$ python3 -q
>>> import numpy as np
>>> import numpy.linalg as la
>>> np.set_printoptions(precision=2, suppress=True, linewidth=200, floatmode="fixed")
>>> mat = np.load("block12.npy")
>>> mat
array([[ 4,  5,  6],
       [ 7,  8,  9],
       [10, 11, 12],
       [13, 14, 15]])
>>> rng = np.random.default_rng(7568)
>>> B = mat + rng.integers(-2, 3, (4, 2)) @ rng.integers(-2, 3, (2, 3))
>>> B
array([[ 2,  1,  8],
       [ 3,  4, 11],
       [10,  7, 14],
       [13, 14, 15]])
>>> np.abs(B - mat).sum(axis=1)
array([ 8, 10,  6,  0])
>>> vec = np.array([-1, 0, -3])
>>> rhs = B @ vec
>>> np.round(la.lstsq(B, rhs)[0], 2) + 0
array([-1.00,  0.00, -3.00])
>>> rhs
array([-26, -36, -52, -58])
>>> print(np.round(la.pinv(B) @ B, 2) + 0)
[[1.00 0.00 0.00]
 [0.00 1.00 0.00]
 [0.00 0.00 1.00]]
>>> la.solve(B.T @ B, B.T @ rhs)
array([-1.00,  0.00, -3.00])
>>> rhs = rhs + 0.1 * rng.normal(size=4)
>>> rhs
array([-26.12, -36.01, -51.83, -58.03])
>>> coef, *_ = la.lstsq(B, rhs)
>>> coef.round()
array([-1.00, -0.00, -3.00])
>>> coef
array([-0.95, -0.04, -3.01])
>>> [round(float(la.norm(la.solve(B.T @ B + lam * np.eye(3), B.T @ rhs))), 2) for lam in (0, 1, 10, 100)]
[3.15, 3.13, 2.97, 2.51]
>>> np.round(B.T @ (rhs - B @ coef), 2) + 0
array([0.00, 0.00, 0.00])
>>> m1 = np.array([[-2.0, 1.0, 1.0, 1.0, 1.0, 1.0, 1.0],
...     [1.0, -2.0, 1.0, 1.0, 1.0, 1.0, 1.0],
...     [1.0, 1.0, -2.0, 1.0, 1.0, 1.0, 1.0],
...     [1.0, 1.0, 1.0, -2.0, 1.0, 1.0, 1.0],
...     [1.0, 1.0, 1.0, 1.0, -2.0, 1.0, 1.0],
...     [1.0, 1.0, 1.0, 1.0, 1.0, -2.0, 1.0],
...     [1.0, 1.0, 1.0, 1.0, 1.0, 1.0, -2.0]])
>>> m1
array([[-2.00,  1.00,  1.00,  1.00,  1.00,  1.00,  1.00],
       [ 1.00, -2.00,  1.00,  1.00,  1.00,  1.00,  1.00],
       [ 1.00,  1.00, -2.00,  1.00,  1.00,  1.00,  1.00],
       [ 1.00,  1.00,  1.00, -2.00,  1.00,  1.00,  1.00],
       [ 1.00,  1.00,  1.00,  1.00, -2.00,  1.00,  1.00],
       [ 1.00,  1.00,  1.00,  1.00,  1.00, -2.00,  1.00],
       [ 1.00,  1.00,  1.00,  1.00,  1.00,  1.00, -2.00]])
>>> # symmetric, so the eigenvalues are real
>>> print(round(float(la.eigvalsh(m1).min()), 2))
-3.0
>>> [round(float(la.det(m1[:i, :i])), 2) + 0 for i in range(1, 8)]
[-2.0, 3.0, 0.0, -27.0, 162.0, -729.0, 2916.0]
>>> W1 = np.array([[-2, -4, -2, 5, 4, 0],
...     [0, 2, 5, 3, -3, -2],
...     [3, 5, -1, -4, 3, 4],
...     [-3, -3, -4, 5, -3, -3],
...     [-2, -1, 3, -3, 3, -1],
...     [-1, 5, -4, -2, 3, 5],
...     [-2, 4, -2, 5, 2, 3]])
>>> coef = np.array([-3, 2, -2, -1, 2, -3])
>>> act = np.maximum(m1 @ W1 + coef, 0)
>>> act
array([[ 0.00, 22.00,  0.00,  0.00,  0.00,  3.00],
       [ 0.00,  4.00,  0.00,  0.00, 20.00,  9.00],
       [ 0.00,  0.00,  0.00, 20.00,  2.00,  0.00],
       [ 0.00, 19.00,  5.00,  0.00, 20.00, 12.00],
       [ 0.00, 13.00,  0.00, 17.00,  2.00,  6.00],
       [ 0.00,  0.00,  5.00, 14.00,  2.00,  0.00],
       [ 0.00,  0.00,  0.00,  0.00,  5.00,  0.00]])
>>> (act > 0).mean(axis=0)
array([0.00, 0.57, 0.29, 0.43, 0.86, 0.57])
>>> cent = np.array([[1, -4, 1],
...     [3, -1, -2],
...     [4, -5, -3],
...     [-5, -3, 5],
...     [5, -3, -1],
...     [1, 1, 1]])
>>> W1 @ cent
array([[-27,  -5,  33],
       [ -6, -29,  -3],
       [ 53,  -5, -23],
       [-71,  26,  40],
       [ 36,  -7, -28],
       [ 28,  21,  -7],
       [-10,  -4,  22]])
